>>> import numpy as np
>>> np.set_printoptions(precision=2, suppress=True, linewidth=200, sign=" ")
>>> def tidy(a):
...     return np.round(a, 2) + 0
... 
>>> data = np.load("arr.npy")
>>> print(data)
[[ -0.4  -8.   -1.2   0.8]
 [  1.5   8.   -0.3   0.1]
 [ -0.1 -14.    1.8  -1.2]]
>>> # column 1 dominates
>>> rng = np.random.default_rng(5)
>>> Y = data + rng.integers(-2, 3, (3, 1)) @ rng.integers(-2, 3, (1, 4))
>>> print(Y)
[[  1.6  -8.   -1.2   1.8]
 [  5.5   8.   -0.3   2.1]
 [ -4.1 -14.    1.8  -3.2]]
>>> print(tidy(Y - data))
[[ 2.  0.  0.  1.]
 [ 4.  0.  0.  2.]
 [-4.  0.  0. -2.]]
>>> print(tidy(np.linalg.svd(Y - data, compute_uv=False)))
[ 6.71  0.    0.  ]
>>> u, v = Y[1], Y[0]
>>> print(u @ v)
-51.06
>>> pr = (u @ v) / (u @ u) * u
>>> print(tidy(pr))
[-2.84 -4.14  0.16 -1.09]
>>> print(tidy(np.linalg.norm(u + v) ** 2 + np.linalg.norm(u - v) ** 2))
339.98
>>> T = np.stack([data, 5 * data, data[::-1]])
>>> print(np.linalg.matrix_rank(T.reshape(3, -1)))
2
>>> print(np.linalg.matrix_rank(T))
[ 3  3  3]
>>> print(T.shape)
(3, 3, 4)
>>> x = np.array([7, 6, 7, 7])
>>> print(tidy(data @ np.ones(4)))
[ -8.8   9.3 -13.5]
>>> print((data @ x).argmax())
1
>>> print(np.linalg.norm(data @ x) <= np.linalg.norm(data, 2) * np.linalg.norm(x) + 1e-9)
True
>>> print(tidy(np.einsum("ij,j->i", data, x)))
[-53.6  57.1 -80.5]
>>> print(tidy(data @ (2 * x)))
[-107.2  114.2 -161. ]
>>> print(tidy(data * x))
[[ -2.8 -48.   -8.4   5.6]
 [ 10.5  48.   -2.1   0.7]
 [ -0.7 -84.   12.6  -8.4]]
>>> print(data @ np.eye(4)[1])
[ -8.   8. -14.]
>>> feats = np.array([[1, -2, 4, -8], [1, -1, 1, -1], [1, 0, 0, 0], [1, 1, 1, 1]])
>>> # row 0 is much longer than the rest
>>> t = np.radians(15)
>>> Rm = np.eye(4)
>>> Rm[3, 3] = Rm[2, 2] = np.cos(t)
>>> Rm[3, 2], Rm[2, 3] = -np.sin(t), np.sin(t)
>>> print(tidy(Rm))
[[ 1.    0.    0.    0.  ]
 [ 0.    1.    0.    0.  ]
 [ 0.    0.    0.97  0.26]
 [ 0.    0.   -0.26  0.97]]
>>> Y = feats @ Rm.T
>>> print(tidy(np.linalg.det(Rm)), tidy(np.trace(Rm)))
1.0 3.93
>>> print(np.allclose(feats @ feats.T, Y @ Y.T))
True
>>> u = np.array([1, 1, 1, 2])
>>> Y = feats + np.outer(u, np.eye(4)[0])
>>> print(Y)
[[ 2. -2.  4. -8.]
 [ 2. -1.  1. -1.]
 [ 2.  0.  0.  0.]
 [ 3.  1.  1.  1.]]
>>> print(tidy(np.linalg.det(Y) / np.linalg.det(feats)), tidy(1 + np.linalg.solve(feats, u)[0]))
2.0 2.0
>>> Y = np.array([[-1, 3, -3], [0, 0, 0], [-3, -3, -2]])
>>> M = Y + Y.T
>>> print(M)
[[-2  3 -6]
 [ 3  0 -3]
 [-6 -3 -4]]
>>> W = np.array([[0, 2, 1, 1, 3, 1], [2, 0, 2, 2, 0, 0], [2, 1, 3, 1, 3, 2]])
>>> beta = np.array([0, 1, 2, -4, 4, 1])
>>> hid = np.maximum(M @ W + beta, 0)
>>> print(hid)
[[ 0  0  0  0  0  0]
 [ 0  4  0  0  4  0]
 [ 0  0  0  0  0  0]]
>>> print(tidy((hid > 0).mean(axis=0)))
[ 0.    0.33  0.    0.    0.33  0.  ]
>>> C = np.array([[4, 9, 6], [3, 7, 7], [9, 6, 4], [5, 4, 8], [6, 2, 9], [5, 1, 2]])
>>> print(W @ C)
[[ 43  31  55]
 [ 36  38  36]
 [ 71  55  70]]
>>> print((hid @ C).round(6).argmax(axis=1))
[ 0  2  0]
>>> K = np.load("mat.npy")
>>> print(K)
[[-1  0 -1  0]
 [ 0  0  0  0]
 [ 0  0  1  0]
 [ 0  0  0  0]]
>>> left, sv, Vt = np.linalg.svd(K)
>>> print(tidy(sv))
[ 1.62  0.62  0.    0.  ]
>>> print(np.argmax(sv[:-1] / (sv[1:] + 1e-6)) + 1)
2
>>> Y = left[:, :2] @ np.diag(sv[:2]) @ Vt[:2]
>>> print(tidy(np.abs(K - Y).max()))
0.0
>>> print(tidy(np.linalg.norm(K - Y) / np.linalg.norm(K)))
0.0
>>> print(np.linalg.matrix_rank(K, rtol=0.05))
2
>>> print(tidy(np.sort(np.abs(np.linalg.eigvals(K)))))
[ 0.  0.  1.  1.]
>>> print(np.linalg.matrix_power(K, 4))
[[ 1  0  0  0]
 [ 0  0  0  0]
 [ 0  0  1  0]
 [ 0  0  0  0]]
>>> assert K == K.T
Traceback (most recent call last):
  File "<python-input-64>", line 1, in <module>
    assert K == K.T
           ^^^^^^^^
ValueError: The truth value of an array with more than one element is ambiguous. Use a.any() or a.all()
>>> print((K + K.T) / 2)
[[-1.   0.  -0.5  0. ]
 [ 0.   0.   0.   0. ]
 [-0.5  0.   1.   0. ]
 [ 0.   0.   0.   0. ]]
>>> print(np.allclose(K @ K.T, K.T @ K))
False
>>> np.linalg.determinant(K)
Traceback (most recent call last):
  File "<python-input-67>", line 1, in <module>
    np.linalg.determinant(K)
    ^^^^^^^^^^^^^^^^^^^^^
AttributeError: module 'numpy.linalg' has no attribute 'determinant'
>>> F = np.diag(np.array([1, 0, 1])) + 2 * np.eye(3, k=1) + 2 * np.eye(3, k=-1)
>>> print(F)
[[ 1.  2.  0.]
 [ 2.  0.  2.]
 [ 0.  2.  1.]]
>>> # equal to its transpose
>>> print(F - F[0])
[[ 0.  0.  0.]
 [ 1. -2.  2.]
 [-1.  0.  1.]]
>>> np.zeros(3, 3)
Traceback (most recent call last):
  File "<python-input-72>", line 1, in <module>
    np.zeros(3, 3)
    ~~~~~~~~^^^^^^
TypeError: Cannot interpret '3' as a data type
>>> print(F.sum(axis=1))
[ 3.  4.  3.]
>>> print(tidy(np.linalg.norm(F)))
4.24
>>> print(np.abs(F).max())
2.0
>>> print(tidy(F.mean(axis=0)))
[ 1.    1.33  1.  ]
>>> print(F.sum(axis=0))
[ 3.  4.  3.]
>>> mat = np.array([[2, 1, -2, -2], [-2, -2, -2, 2], [1, -1, 1, 2]])
>>> mat[:, 1] = 4 * mat[:, 3]
>>> print(mat)
[[ 2 -8 -2 -2]
 [-2  8 -2  2]
 [ 1  8  1  2]]
>>> # column 1 dominates
>>> u, v = mat[0], mat[2]
>>> print(u @ u)
76
>>> pr = (u @ v) / (u @ u) * u
>>> print(tidy((v - pr) @ u))
0.0
>>> Y = np.array([[9, 3, 3], [0, 5, 7]])
>>> C = np.kron(Y, mat)
>>> print(tidy(np.linalg.norm(C, 2)), tidy(np.linalg.norm(Y, 2) * np.linalg.norm(mat, 2)))
160.77 160.77
>>> print(C)
[[ 18 -72 -18 -18   6 -24  -6  -6   6 -24  -6  -6]
 [-18  72 -18  18  -6  24  -6   6  -6  24  -6   6]
 [  9  72   9  18   3  24   3   6   3  24   3   6]
 [  0   0   0   0  10 -40 -10 -10  14 -56 -14 -14]
 [  0   0   0   0 -10  40 -10  10 -14  56 -14  14]
 [  0   0   0   0   5  40   5  10   7  56   7  14]]
>>> W0 = np.load("block2.npy")
>>> print(W0)
[[ 0  6 -8  5]
 [ 0  0 -8  7]
 [ 0  0  0 -9]
 [ 0  0  0  0]]
>>> # null space of dimension 1
>>> proj = np.triu(np.array([[1, 1, 1, 2], [2, 1, 1, 0], [0, 0, 2, 2], [1, 2, 0, 1]]), 1) + np.eye(4)
>>> Y = proj @ W0 @ np.linalg.inv(proj)
>>> print(np.trace(Y), np.trace(W0))
0.0 0
>>> print(np.linalg.matrix_rank(Y))
3
>>> rk = np.linalg.matrix_rank(W0)
>>> print(rk)
3
>>> N = np.linalg.svd(W0)[2][rk:].T
>>> print([int(np.linalg.matrix_rank(W0[:, :j + 1])) for j in range(4)])
[0, 1, 2, 3]
>>> print(W0 @ N)
[[ 0.]
 [ 0.]
 [ 0.]
 [ 0.]]
>>> E = np.load("run6.npy")
>>> print(E)
[[-0.94 -0.89  0.54]
 [-0.42 -0.34  0.2 ]
 [ 0.73  0.61 -0.43]
 [-0.67 -0.56  0.35]
 [ 0.09  0.09  0.03]
 [ 0.86  0.77 -0.45]
 [-0.82 -0.75  0.3 ]
 [-0.58 -0.45  0.39]
 [-0.92 -0.87  0.41]
 [ 0.37  0.32 -0.08]
 [-0.24 -0.1   0.39]
 [-0.54 -0.49  0.01]
 [ 0.18  0.12 -0.15]
 [-0.18 -0.24 -0.26]
 [-0.93 -0.88  0.45]]
>>> x = np.array([-1, 2, -1])
>>> rhs = E @ x
>>> print(tidy(rhs))
[-1.38 -0.46  0.92 -0.8   0.06  1.13 -0.98 -0.71 -1.23  0.35 -0.35 -0.45  0.21 -0.04 -1.28]
>>> try:
...     np.linalg.solve(E, rhs)
... except np.linalg.LinAlgError as e:
...     print(e)
... 
Last 2 dimensions of the array must be square
>>> rhs = rhs + 0.3 * rng.normal(size=15)
>>> print(tidy(rhs))
[-1.04 -0.43  0.75 -1.04  0.28  1.62 -0.9  -1.08 -1.52  0.83 -0.29 -0.97  0.18 -0.39 -1.47]
>>> beta, *_ = np.linalg.lstsq(E, rhs)
>>> print(tidy(np.linalg.norm(rhs - E @ beta)))
0.81
>>> print(tidy(beta))
[ 2.61 -0.91  0.66]
>>> d = np.linalg.norm(E[:, None] - E[None], axis=-1)
>>> print(np.unravel_index(d.round(6).argmax(), d.shape))
(np.int64(0), np.int64(5))
>>> print(d[8].round(6).argsort(kind="stable")[:4])
[  8  14   0   6]
>>> print(d.mean(axis=1).argmax())
5
>>> print(np.linalg.matrix_rank(d ** 2))
5
>>> print((d + 1e9 * np.eye(15)).round(6).argmin(axis=1))
[ 14  11   5   7  12   2   8   3  14  12   1   1   4  11   8]
>>> x = np.array([0, 0, 0])
>>> rhs = E @ x
>>> beta, lr = np.zeros(3), 1 / np.linalg.norm(E, 2) ** 2
>>> for i in range(300):
...     beta -= lr * E.T @ (E @ beta - rhs)
...     if i % 50 == 0: print(i, round(np.linalg.norm(E @ beta - rhs), 2))
... 
0 0.0
50 0.0
100 0.0
150 0.0
200 0.0
250 0.0
>>> print(beta)
[ 0.  0.  0.]
>>> Xs = E - E.mean(axis=0)
>>> left, sv, Vt = np.linalg.svd(Xs, full_matrices=False)
>>> print(tidy((sv ** 2).sum() ** 2 / (sv ** 4).sum()))
1.06
>>> print(tidy(Vt[0] * np.sign(Vt[0, np.abs(Vt[0]).argmax()])))
[ 0.7   0.62 -0.35]
>>> print(np.abs(Vt[0]).argmax())
0
